% python3 -q
>>> import numpy as np
>>> from numpy import linalg as LA
>>> np.set_printoptions(precision=1, suppress=True, linewidth=140)
>>> X = np.load("a.npy")
>>> X
array([[-2, -2, -2, -2],
       [-2, -4, -4, -4],
       [-2, -4, -6, -6],
       [-2, -4, -6, -8]])
>>> round(LA.eigvalsh(X).min(), 1)
np.float64(-16.6)
>>> try:
...     LA.cholesky(X)
... except LA.LinAlgError as e:
...     print("failed:", e)
... 
failed: Matrix is not positive definite
>>> r0 = np.array([2, 3, 1, 2])
>>> A2 = X + np.outer(r0, np.eye(4)[1])
>>> LA.matrix_rank(A2 - X)
np.int64(1)
>>> rng = np.random.default_rng(124506)
>>> A2 = X + rng.integers(-2, 3, (4, 1)) @ rng.integers(-2, 3, (1, 4))
>>> A2
array([[ 2, -2, -6, -6],
       [ 0, -4, -6, -6],
       [-4, -4, -4, -4],
       [-6, -4, -2, -4]])
>>> np.round(LA.svd(A2 - X, compute_uv=False), 1) + 0
array([11.,  0.,  0.,  0.])
>>> proj = np.triu(np.array([[0, 3, -3, 1], [-2, -2, 0, 2], [3, -3, 2, -1], [-2, 1, -1, 3]]), 1) + np.eye(4)
>>> A2 = proj @ X @ LA.inv(proj)
>>> np.trace(A2), np.trace(X)
(np.float64(-20.0), np.int64(-20))
>>> J = np.array([[-1, -2, -1, -2, -3],
...     [-3, 3, 2, -2, -3],
...     [-2, -3, -2, -3, 2],
...     [-3, -1, -2, 1, -3],
...     [0, 0, -1, 0, 1],
...     [-7, 4, 3, -6, -9]])
>>> round(LA.det(2 * X), 1), np.round(LA.det(X), 1)
(np.float64(256.0), np.float64(16.0))
>>> np.einsum("ii->", X)
np.int64(-20)
>>> np.einsum("ij,ji->", X, X)
np.int64(280)
>>> round(LA.eigvals(X).sum().real, 1)
np.float64(-20.0)
>>> proj = J @ LA.solve(J.T @ J, J.T)
>>> proj.round(1) + 0
array([[ 0.8, -0.3,  0. ,  0. ,  0. ,  0.2],
       [-0.3,  0.3,  0. ,  0. ,  0. ,  0.3],
       [ 0. ,  0. ,  1. ,  0. ,  0. ,  0. ],
       [ 0. ,  0. ,  0. ,  1. ,  0. ,  0. ],
       [ 0. ,  0. ,  0. ,  0. ,  1. ,  0. ],
       [ 0.2,  0.3,  0. ,  0. ,  0. ,  0.8]])
>>> np.round(np.trace(proj), 1)
np.float64(5.0)
>>> np.round(LA.eigvalsh(proj), 1) + 0
array([0., 1., 1., 1., 1., 1.])
>>> x0 = np.array([-1, -2, -1, -1, -1])
>>> rhs = J @ x0
>>> rhs
array([11,  0, 11,  9,  0, 11])
>>> np.round(LA.pinv(J) @ J, 1) + 0
array([[1., 0., 0., 0., 0.],
       [0., 1., 0., 0., 0.],
       [0., 0., 1., 0., 0.],
       [0., 0., 0., 1., 0.],
       [0., 0., 0., 0., 1.]])
>>> rhs = rhs + 0.1 * rng.normal(size=6)
>>> rhs
array([11.2, -0.2, 10.9,  8.9,  0.1, 10.9])
>>> b, *_ = LA.lstsq(J, rhs)
>>> [round(float(LA.norm(LA.solve(J.T @ J + lam * np.eye(5), J.T @ rhs))), 2) for lam in (0, 1, 10, 100)]
[2.84, 2.76, 2.26, 0.95]
>>> np.round(J.T @ (rhs - J @ b), 1) + 0
array([0., 0., 0., 0., 0.])
>>> np.round(LA.norm(rhs - J @ b), 1)
np.float64(0.0)
>>> b.round()
array([-1., -2., -1., -1., -1.])
>>> A2 = X / np.sqrt((X ** 2).mean(axis=1, keepdims=True))
>>> LA.matrix_rank(X - X.mean(axis=1, keepdims=True))
np.int64(3)
>>> X - X.mean(axis=1, keepdims=True)
array([[ 0. ,  0. ,  0. ,  0. ],
       [ 1.5, -0.5, -0.5, -0.5],
       [ 2.5,  0.5, -1.5, -1.5],
       [ 3. ,  1. , -1. , -3. ]])
>>> LA.matrix_rank(A2) == LA.matrix_rank(X)
np.True_
>>> LA.norm(A2, axis=1)
array([2., 2., 2., 2.])
>>> x0 = np.array([-4, -8, 7, -3, 5])
>>> J * x0
array([[  4,  16,  -7,   6, -15],
       [ 12, -24,  14,   6, -15],
       [  8,  24, -14,   9,  10],
       [ 12,   8, -14,  -3, -15],
       [  0,   0,  -7,   0,   5],
       [ 28, -32,  21,  18, -45]])
>>> LA.norm(J @ x0) <= LA.norm(J, 2) * LA.norm(x0) + 1e-9
np.True_
>>> (J @ x0).argmax()
np.int64(2)
>>> J @ (2 * x0)
array([  8, -14,  74, -24,  -4, -20])
>>> (J * x0).sum(axis=1)
array([  4,  -7,  37, -12,  -2, -10])
>>> np.einsum("ij,j->i", J, x0)
array([  4,  -7,  37, -12,  -2, -10])
>>> data = np.array([[-0.5, 0.9], [-0.7, -1.9]])
>>> data
array([[-0.5,  0.9],
       [-0.7, -1.9]])
>>> A2 = np.array([[0, 4], [2, 0]])
>>> basis = np.kron(A2, data)
>>> np.round(LA.norm(basis, 2), 1), np.round(LA.norm(A2, 2) * LA.norm(data, 2), 1)
(np.float64(8.6), np.float64(8.6))
>>> A = np.load("w.npy")
>>> A
array([[ 2.,  2., -4., -2., -2.],
       [ 2., -1., -2., -1., -1.],
       [-4., -2.,  2.,  2.,  2.],
       [-2., -1.,  2., -1.,  1.],
       [-2., -1.,  2.,  1., -1.]])
>>> ev, vecs = LA.eigh(A)
>>> np.abs(vecs[:, -1])
array([0.6, 0.3, 0.6, 0.3, 0.3])
>>> (ev > 1e-8).sum(), (ev < -1e-8).sum()
(np.int64(1), np.int64(4))
>>> np.abs(vecs[:, -1]).round(6).argmax()
np.int64(0)
>>> np.round(vecs.T @ vecs, 1) + 0
array([[1., 0., 0., 0., 0.],
       [0., 1., 0., 0., 0.],
       [0., 0., 1., 0., 0.],
       [0., 0., 0., 1., 0.],
       [0., 0., 0., 0., 1.]])
>>> M = np.array([[8, -9, -5, -5, -7, 5, 2],
...     [6, 9, -5, -7, -9, -4, 3],
...     [-7, 4, -9, 4, -7, 2, -8]])
>>> M[-1] = M[0] + -1 * M[1]
>>> M
array([[  8,  -9,  -5,  -5,  -7,   5,   2],
       [  6,   9,  -5,  -7,  -9,  -4,   3],
       [  2, -18,   0,   2,   2,   9,  -1]])
>>> r = LA.matrix_rank(M)
>>> r
np.int64(2)
>>> N = LA.svd(M)[2][r:].T
>>> LA.matrix_rank(M.T @ M), LA.matrix_rank(M @ M.T)
(np.int64(2), np.int64(2))
>>> N.shape
(7, 5)
>>> m1 = np.load("m.npy")
>>> m1
array([[ 0., -1., -1., -1.,  0.,  0., -1.],
       [-1.,  0., -1., -1.,  0.,  0., -1.],
       [-1., -1.,  0., -1.,  0.,  0., -1.],
       [-1., -1., -1.,  0.,  0.,  0., -1.],
       [ 0.,  0.,  0.,  0.,  0.,  0.,  0.],
       [ 0.,  0.,  0.,  0.,  0.,  0.,  0.],
       [-1., -1., -1., -1.,  0.,  0.,  0.]])
>>> U, sigma, VT = LA.svd(m1)
>>> vecs = VT[:(sigma > 1e-8).sum()]
>>> x0 = m1[0] + 4 * m1[3] + rng.integers(2) * np.eye(7)[6]
>>> x0
array([-4., -5., -5., -1.,  0.,  0., -4.])
>>> np.allclose(vecs.T @ vecs @ x0, x0)
True
>>> round(LA.norm(x0 - vecs.T @ vecs @ x0), 1)
np.float64(0.0)
>>> A2 = np.array([[-9, 5], [-6, -5], [8, -2], [1, 9], [-9, -3], [-8, 7], [-1, 3]])
>>> np.einsum("ij->j", m1)
array([-4., -4., -4., -4.,  0.,  0., -4.])
>>> A2.T @ m1.T
array([[ -2.,   1.,  15.,   8.,   0.,   0.,   6.],
       [ -5., -15., -12.,  -1.,   0.,   0.,  -7.]])
>>> np.einsum("ij,ij->i", m1, m1)
array([4., 4., 4., 4., 0., 0., 4.])
>>> np.vstack([m1, A2.T]).shape
(9, 7)
>>> m1 @ A2
array([[ -2.,  -5.],
       [  1., -15.],
       [ 15., -12.],
       [  8.,  -1.],
       [  0.,   0.],
       [  0.,   0.],
       [  6.,  -7.]])
>>> LA.matrix_rank(np.vstack([m1, A2.T]))
np.int64(7)
>>> np.einsum("ik,kj->ij", m1, A2)
array([[ -2.,  -5.],
       [  1., -15.],
       [ 15., -12.],
       [  8.,  -1.],
       [  0.,   0.],
       [  0.,   0.],
       [  6.,  -7.]])
>>> x0 = np.array([2, 5, 0, 3, 2, 0, 1])
>>> h = np.maximum(m1 @ x0, 0)
>>> h
array([0., 0., 0., 0., 0., 0., 0.])
>>> np.tanh(m1 @ x0)
array([-1., -1., -1., -1.,  0.,  0., -1.])
>>> np.maximum(m1 @ x0, 0) - np.maximum(-m1 @ x0, 0)
array([ -9.,  -6., -11.,  -8.,   0.,   0., -10.])
>>> ev, vecs = LA.eigh(m1)
>>> (ev > 1e-8).sum(), (ev < -1e-8).sum()
(np.int64(4), np.int64(1))
>>> LA.eigvalsh(m1 @ m1)
array([ 0.,  0.,  1.,  1.,  1.,  1., 16.])
>>> np.round(vecs.T @ m1 @ vecs, 1) + 0
array([[-4.,  0.,  0.,  0.,  0.,  0.,  0.],
       [ 0.,  0.,  0.,  0.,  0.,  0.,  0.],
       [ 0.,  0.,  0.,  0.,  0.,  0.,  0.],
       [ 0.,  0.,  0.,  1.,  0.,  0.,  0.],
       [ 0.,  0.,  0.,  0.,  1.,  0.,  0.],
       [ 0.,  0.,  0.,  0.,  0.,  1.,  0.],
       [ 0.,  0.,  0.,  0.,  0.,  0.,  1.]])
>>> np.round(ev.sum(), 1), np.trace(m1)
(np.float64(0.0), np.float64(0.0))
